$ ipython --no-banner

In [1]: import numpy as np

In [2]: from numpy import linalg as LA

In [3]: np.set_printoptions(precision=2, suppress=True, linewidth=140)

In [4]: mat = np.array([[-1.2, -1.0, 0.9],
   ...:     [-0.34, 2.7, -0.6],
   ...:     [-0.3, 2.7, -0.6],
   ...:     [-1.5, -1.5, 0.6]])

In [5]: mat
Out[5]: 
array([[-1.2 , -1.  ,  0.9 ],
       [-0.34,  2.7 , -0.6 ],
       [-0.3 ,  2.7 , -0.6 ],
       [-1.5 , -1.5 ,  0.6 ]])

In [6]: t3 = np.stack([mat, -3 * mat, mat[::-1]])

In [7]: print(t3.sum(axis=0))
[[ 0.9   0.5  -1.2 ]
 [ 0.38 -2.7   0.6 ]
 [ 0.26 -2.7   0.6 ]
 [ 1.8   2.   -0.3 ]]

In [8]: LA.norm(t3, axis=(1, 2))
Out[8]: array([ 4.86, 14.58,  4.86])

In [9]: print(LA.matrix_rank(t3.reshape(3, -1)))
2

In [10]: np.einsum("bij,cij->bc", t3, t3)
Out[10]: 
array([[ 23.62, -70.85,  23.18],
       [-70.85, 212.54, -69.55],
       [ 23.18, -69.55,  23.62]])

In [11]: vec = np.array([5, 5, -9])

In [12]: rhs = mat @ vec

In [13]: LA.lstsq(mat, rhs)[0]
Out[13]: array([ 5.,  5., -9.])

In [14]: rhs
Out[14]: array([-19.1,  17.2,  17.4, -20.4])

In [15]: rng = np.random.default_rng(89147)

In [16]: rhs = rhs + 0.05 * rng.normal(size=4)

In [17]: rhs
Out[17]: array([-19.04,  17.25,  17.35, -20.44])

In [18]: beta, *_ = LA.lstsq(mat, rhs)

In [19]: print(np.round(mat.T @ (rhs - mat @ beta), 2) + 0)
[0. 0. 0.]

In [20]: O = mat.astype(float).copy()

In [21]: for j in range(3):
    ...:     O[:, j] -= O[:, :j] @ (O[:, :j].T @ O[:, j])
    ...:     O[:, j] /= LA.norm(O[:, j])
    ...: 

In [22]: np.round(O.T @ O, 2) + 0
Out[22]: 
array([[1., 0., 0.],
       [0., 1., 0.],
       [0., 0., 1.]])

In [23]: O
Out[23]: 
array([[-0.61, -0.11,  0.79],
       [-0.17,  0.69, -0.04],
       [-0.15,  0.69, -0.01],
       [-0.76, -0.2 , -0.62]])

In [24]: vec = np.array([-3, -4, -6])

In [25]: rhs = mat @ vec

In [26]: beta, lr = np.zeros(3), 1 / LA.norm(mat, 2) ** 2

In [27]: for i in range(30):
    ...:     beta -= lr * mat.T @ (mat @ beta - rhs)
    ...:     if i % 10 == 0: print(i, round(LA.norm(mat @ beta - rhs), 2))
    ...: 
0 2.68
10 2.36
20 2.23

In [28]: beta
Out[28]: array([-1.25, -2.54, -0.28])

In [29]: f, v = mat[2], mat[1]

In [30]: round(float(f @ f), 2)
Out[30]: 7.74

In [31]: pr = (f @ v) / (f @ f) * f

In [32]: np.round(v - pr, 2) + 0
Out[32]: array([-0.04,  0.  ,  0.  ])

In [33]: round(LA.norm(f + v) ** 2 + LA.norm(f - v) ** 2, 2)
Out[33]: np.float64(31.01)

In [34]: LA.matrix_rank(np.outer(f, v))
Out[34]: np.int64(1)

In [35]: np.outer(f, v)
Out[35]: 
array([[ 0.1 , -0.81,  0.18],
       [-0.92,  7.29, -1.62],
       [ 0.2 , -1.62,  0.36]])

In [36]: W0 = np.array([[-1, 0, 2, -2], [0, -1, 0, 2], [2, 0, -1, 0], [-2, 2, 0, -1]])

In [37]: LA.matrix_power(W0, 3)
Out[37]: 
array([[-25,  12,  22, -30],
       [ 12, -13,  -8,  22],
       [ 22,  -8, -13,  12],
       [-30,  22,  12, -25]])

In [38]: np.allclose(W0 @ W0.T, W0.T @ W0)
Out[38]: True

In [39]: (W0 + W0.T) / 2
Out[39]: 
array([[-1.,  0.,  2., -2.],
       [ 0., -1.,  0.,  2.],
       [ 2.,  0., -1.,  0.],
       [-2.,  2.,  0., -1.]])

In [40]: W0 @ W0
Out[40]: 
array([[ 9, -4, -4,  4],
       [-4,  5,  0, -4],
       [-4,  0,  5, -4],
       [ 4, -4, -4,  9]])

In [41]: np.trace(W0)
Out[41]: np.int64(-4)

In [42]: vec = np.array([2, 1, 2, 2])

In [43]: rhs = W0 @ vec

In [44]: beta, lr = np.zeros(4), 1 / LA.norm(W0, 2) ** 2

In [45]: for i in range(20):
    ...:     beta -= lr * W0.T @ (W0 @ beta - rhs)
    ...:     if i % 5 == 0: print(i, round(LA.norm(W0 @ beta - rhs), 2))
    ...: 
0 1.38
5 0.79
10 0.75
15 0.74

In [46]: print(np.round(LA.cond(W0), 2))
17.94

In [47]: w, V = LA.eigh(W0)

In [48]: vec = np.array([-1, -2, -4, -1])

In [49]: print(vec @ W0 @ vec)
-2

In [50]: round(vec @ W0 @ vec / (vec @ vec), 2), round(float(w[0]), 2), round(w[-1], 2)
Out[50]: (np.float64(-0.09), -4.24, np.float64(2.24))

In [51]: np.abs(W0).sum(axis=1).max(), round(float(np.abs(w).max()), 2)
Out[51]: (np.int64(5), 4.24)

In [52]: V * np.maximum(w, 0) @ V.T
Out[52]: 
array([[ 0.84, -0.45,  0.55, -0.78],
       [-0.45,  0.39, -0.22,  0.55],
       [ 0.55, -0.22,  0.39, -0.45],
       [-0.78,  0.55, -0.45,  0.84]])

In [53]: X = np.abs(np.array([[-4, -4, 5], [-4, 5, -3], [0, 3, 5]])) + np.eye(3)

In [54]: X = X / X.sum(axis=1, keepdims=True)

In [55]: X
Out[55]: 
array([[0.36, 0.29, 0.36],
       [0.31, 0.46, 0.23],
       [0.  , 0.33, 0.67]])

In [56]: vec = np.array([3, 0, 2])

In [57]: X * vec
Out[57]: 
array([[1.07, 0.  , 0.71],
       [0.92, 0.  , 0.46],
       [0.  , 0.  , 1.33]])

In [58]: X @ (2 * vec)
Out[58]: array([3.57, 2.77, 2.67])

In [59]: np.einsum("ij,j->i", X, vec)
Out[59]: array([1.79, 1.38, 1.33])

In [60]: print(np.sign((X @ vec).round(6)))
[1. 1. 1.]

In [61]: X @ np.ones(3)
Out[61]: array([1., 1., 1.])

In [62]: np.sort(np.abs(LA.eigvals(X)))[::-1]
Out[62]: array([1.  , 0.25, 0.25])

In [63]: X @ np.ones(3)
Out[63]: array([1., 1., 1.])

In [64]: print(X.sum(axis=1))
[1. 1. 1.]

In [65]: pr = np.eye(3)[2]

In [66]: for _ in range(6):
    ...:     pr = pr @ X
    ...:     print(pr.round(2))
    ...: 
[0.   0.33 0.67]
[0.1  0.38 0.52]
[0.15 0.38 0.47]
[0.17 0.37 0.46]
[0.18 0.37 0.45]
[0.18 0.37 0.45]

In [67]: def softmax(z):
    ...:     e = np.exp(z - z.max(axis=-1, keepdims=True))
    ...:     return e / e.sum(axis=-1, keepdims=True)
    ...: 

In [68]: print(softmax(X).sum(axis=1))
[1. 1. 1.]

In [69]: softmax(10 * X[0])
Out[69]: array([0.4, 0.2, 0.4])

In [70]: print(softmax(X[0] + -3))
[0.34 0.32 0.34]

In [71]: S = X @ X.T / np.sqrt(3)

In [72]: softmax(S).round(6).argmax(axis=1)
Out[72]: array([0, 1, 2])

In [73]: feats = 3 * np.eye(4) + np.eye(4, k=1)

In [74]: print(feats)
[[3. 1. 0. 0.]
 [0. 3. 1. 0.]
 [0. 0. 3. 1.]
 [0. 0. 0. 3.]]

In [75]: # triangular: eigenvalues sit on the diagonal

In [76]: w, V = LA.eig(feats)

In [77]: w
Out[77]: array([3., 3., 3., 3.])

In [78]: print(np.sort(LA.eigvals(feats @ feats)))
[9. 9. 9. 9.]

In [79]: feats @ feats
Out[79]: 
array([[9., 6., 1., 0.],
       [0., 9., 6., 1.],
       [0., 0., 9., 6.],
       [0., 0., 0., 9.]])

In [80]: (feats + feats.T) / 2
Out[80]: 
array([[3. , 0.5, 0. , 0. ],
       [0.5, 3. , 0.5, 0. ],
       [0. , 0.5, 3. , 0.5],
       [0. , 0. , 0.5, 3. ]])

In [81]: print(np.allclose(feats, feats.T))
False

In [82]: np.round(np.abs(LA.eigvals(feats)).max(), 2)
Out[82]: np.float64(3.0)

In [83]: (feats - feats.T) / 2
Out[83]: 
array([[ 0. ,  0.5,  0. ,  0. ],
       [-0.5,  0. ,  0.5,  0. ],
       [ 0. , -0.5,  0. ,  0.5],
       [ 0. ,  0. , -0.5,  0. ]])

In [84]: J = np.load("run14.npy")

In [85]: J
Out[85]: 
array([[-2, -1,  0],
       [ 1,  2,  3],
       [ 4,  5,  6],
       [ 7,  8,  9]])

In [86]: np.round(softmax(10 * J[1]), 2) + 0
Out[86]: array([0., 0., 1.])

In [87]: softmax(J[1] + -1)
Out[87]: array([0.09, 0.24, 0.67])

In [88]: S = J @ J.T / np.sqrt(3)

In [89]: print(softmax(S).round(6).argmax(axis=1))
[0 3 3 3]

In [90]: np.round(softmax(S + np.triu(np.full(S.shape, -np.inf), 1)), 2) + 0
Out[90]: 
array([[1., 0., 0., 0.],
       [0., 1., 0., 0.],
       [0., 0., 1., 0.],
       [0., 0., 0., 1.]])

In [91]: th = np.radians(15)

In [92]: Rm = np.eye(3)

In [93]: Rm[2, 2] = Rm[0, 0] = np.cos(th)

In [94]: Rm[2, 0], Rm[0, 2] = -np.sin(th), np.sin(th)

In [95]: Rm
Out[95]: 
array([[ 0.97,  0.  ,  0.26],
       [ 0.  ,  1.  ,  0.  ],
       [-0.26,  0.  ,  0.97]])

In [96]: A2 = X @ Rm.T

In [97]: round(float(LA.det(Rm)), 2), round(np.trace(Rm), 2)
Out[97]: (1.0, np.float64(2.93))

In [98]: print(np.abs(A2 - X).max(axis=0))
[0.17 0.   0.1 ]

In [99]: LA.svd(X, compute_uv=False), LA.svd(A2, compute_uv=False)
Out[99]: (array([1.04, 0.4 , 0.15]), array([1.04, 0.4 , 0.15]))

In [100]: print(A2)
[[0.44 0.29 0.25]
 [0.36 0.46 0.14]
 [0.17 0.33 0.64]]

In [101]: print(np.unique(J.round(6), axis=0).shape)
(4, 3)

In [102]: np.allclose(J[:-1].T @ LA.lstsq(J[:-1].T, J[-1])[0], J[-1])
Out[102]: True

In [103]: LA.lstsq(J[:-1].T, J[-1])[2]
Out[103]: np.int32(2)

In [104]: print(np.round(J @ LA.pinv(J) @ J, 2) + 0)
[[-2. -1.  0.]
 [ 1.  2.  3.]
 [ 4.  5.  6.]
 [ 7.  8.  9.]]

In [105]: left, sigma, vt = LA.svd(J)

In [106]: V = vt[:(sigma > 1e-8).sum()]

In [107]: vec = J[3] + -2 * J[2] + rng.integers(2) * np.eye(3)[2]

In [108]: print(vec)
[-1. -2. -3.]

In [109]: round(float(LA.norm(vec - V.T @ V @ vec)), 2)
Out[109]: 0.0

In [110]: f, v = J[1], J[3]

In [111]: f @ f
Out[111]: np.int64(14)

In [112]: pr = (f @ v) / (f @ f) * f

In [113]: np.outer(f, v)
Out[113]: 
array([[ 7,  8,  9],
       [14, 16, 18],
       [21, 24, 27]])

In [114]: print(round(float(LA.norm(f + v) ** 2 + LA.norm(f - v) ** 2), 2))
416.0

In [115]: K = np.load("w.npy")

In [116]: K
Out[116]: 
array([[0, 1, 1, 0],
       [1, 0, 1, 1],
       [1, 1, 0, 1],
       [0, 1, 1, 0]])

In [117]: np.trace(K)
Out[117]: np.int64(0)

In [118]: (K - K.T) / 2
Out[118]: 
array([[0., 0., 0., 0.],
       [0., 0., 0., 0.],
       [0., 0., 0., 0.],
       [0., 0., 0., 0.]])

In [119]: np.allclose(K, K.T)
Out[119]: True

In [120]: np.round(np.abs(LA.eigvals(K)).max(), 2)
Out[120]: np.float64(2.56)

In [121]: K @ K
Out[121]: 
array([[2, 1, 1, 2],
       [1, 3, 2, 1],
       [1, 2, 3, 1],
       [2, 1, 1, 2]])

In [122]: print(np.allclose(K @ K.T, K.T @ K))
True

In [123]: O, Rm = LA.qr(W0)

In [124]: O
Out[124]: 
array([[-0.33, -0.25, -0.88,  0.25],
       [ 0.  , -0.56,  0.37,  0.74],
       [ 0.67,  0.5 , -0.25,  0.5 ],
       [-0.67,  0.62,  0.18,  0.37]])

In [125]: O.shape, Rm.shape
Out[125]: ((4, 4), (4, 4))

In [126]: w, V = LA.eigh(K)

In [127]: np.unique(w.round(6) + 0, return_counts=True)[1]
Out[127]: array([1, 1, 1, 1])

In [128]: (w > 1e-8).sum(), (w < -1e-8).sum()
Out[128]: (np.int64(1), np.int64(2))

In [129]: np.abs(V[:, -1]).round(6).argmax()
Out[129]: np.int64(1)

In [130]: np.round(V @ np.diag(w) @ V.T, 2) + 0
Out[130]: 
array([[0., 1., 1., 0.],
       [1., 0., 1., 1.],
       [1., 1., 0., 1.],
       [0., 1., 1., 0.]])

In [131]: w.sum(), np.trace(K)
Out[131]: (np.float64(0.0), np.int64(0))

In [132]: print(np.abs(V[:, -1]))
[0.44 0.56 0.56 0.44]

In [133]: np.round(LA.eigvalsh(K @ K), 2) + 0
Out[133]: array([0.  , 1.  , 2.44, 6.56])

In [134]: np.round(V.T @ V, 2) + 0
Out[134]: 
array([[1., 0., 0., 0.],
       [0., 1., 0., 0.],
       [0., 0., 1., 0.],
       [0., 0., 0., 1.]])

In [135]: np.round(LA.svd(K, compute_uv=False), 2) + 0
Out[135]: array([2.56, 1.56, 1.  , 0.  ])

In [136]: w, V = LA.eigh(K)

In [137]: vec = np.array([3, 9, 4, 7])

In [138]: np.round(vec @ K @ vec / (vec @ vec), 2), round(float(w[0]), 2), round(float(w[-1]), 2)
Out[138]: (np.float64(2.14), -1.56, 2.56)

In [139]: left, sigma, vt = LA.svd(K)

In [140]: np.argmax(sigma[:-1] / (sigma[1:] + 1e-6)) + 1
Out[140]: np.int64(3)

In [141]: print(sigma.round(2) + 0)
[2.56 1.56 1.   0.  ]

In [142]: A2 = left[:, :3] @ np.diag(sigma[:3]) @ vt[:3]

In [143]: A2.round(2) + 0
Out[143]: 
array([[0., 1., 1., 0.],
       [1., 0., 1., 1.],
       [1., 1., 0., 1.],
       [0., 1., 1., 0.]])

In [144]: np.round(LA.norm(K - A2) / LA.norm(K), 2)
Out[144]: np.float64(0.0)

In [145]: LA.matrix_rank(A2)
Out[145]: np.int64(3)

In [146]: LA.matrix_rank(K, rtol=0.05)
Out[146]: np.int64(3)

In [147]: round(float(np.abs(K - A2).max()), 2)
Out[147]: 0.0
